$ ipython --no-banner

In [1]: import numpy as np

In [2]: from numpy import linalg as LA

In [3]: np.set_printoptions(precision=3, suppress=True, linewidth=100, legacy="1.25")

In [4]: data = np.load("data.npy")

In [5]: print(data)
[[-1. -2. -2. -2.]
 [-2. -1. -2. -2.]
 [-2. -2. -1. -2.]
 [-2. -2. -2. -1.]]

In [6]: th = np.radians(72)

In [7]: Rm = np.eye(4)

In [8]: Rm[0, 0] = Rm[3, 3] = np.cos(th)

In [9]: Rm[0, 3], Rm[3, 0] = -np.sin(th), np.sin(th)

In [10]: print(Rm)
[[ 0.309  0.     0.    -0.951]
 [ 0.     1.     0.     0.   ]
 [ 0.     0.     1.     0.   ]
 [ 0.951  0.     0.     0.309]]

In [11]: Y = data @ Rm.T

In [12]: print(Y)
[[ 1.593 -2.    -2.    -1.569]
 [ 1.284 -1.    -2.    -2.52 ]
 [ 1.284 -2.    -1.    -2.52 ]
 [ 0.333 -2.    -2.    -2.211]]

In [13]: print(LA.svd(data, compute_uv=False), LA.svd(Y, compute_uv=False))
[7. 1. 1. 1.] [7. 1. 1. 1.]

In [14]: mat = np.maximum(np.array([[2, 2],
    ...:     [1, 2],
    ...:     [2, 1],
    ...:     [0, 1],
    ...:     [2, 2],
    ...:     [1, 2],
    ...:     [2, 2],
    ...:     [0, 0],
    ...:     [0, 1],
    ...:     [1, 2]]) @ np.array([[-2, 3, 2], [1, 2, 1]]) + np.array([2, 2, 1]), 0)

In [15]: print(mat)
[[ 0 12  7]
 [ 2  9  5]
 [ 0 10  6]
 [ 3  4  2]
 [ 0 12  7]
 [ 2  9  5]
 [ 0 12  7]
 [ 2  2  1]
 [ 3  4  2]
 [ 2  9  5]]

In [16]: # row 4 repeats row 0

In [17]: rng = np.random.default_rng(84)

In [18]: z = rng.permutation(3)

In [19]: Y = mat[:, z] * rng.choice([-1, 1], 3)

In [20]: print(Y)
[[ 0 12  7]
 [-2  9  5]
 [ 0 10  6]
 [-3  4  2]
 [ 0 12  7]
 [-2  9  5]
 [ 0 12  7]
 [-2  2  1]
 [-3  4  2]
 [-2  9  5]]

In [21]: Uu, _, VT = LA.svd(mat.T @ Y)

In [22]: print(np.round(Uu @ VT, 3) + 0)
[[-1.  0.  0.]
 [ 0.  1.  0.]
 [ 0.  0.  1.]]

In [23]: print(np.round(LA.lstsq(mat, Y)[0], 3) + 0)
[[-1.  0.  0.]
 [ 0.  1.  0.]
 [ 0.  0.  1.]]

In [24]: print(z)
[0 1 2]
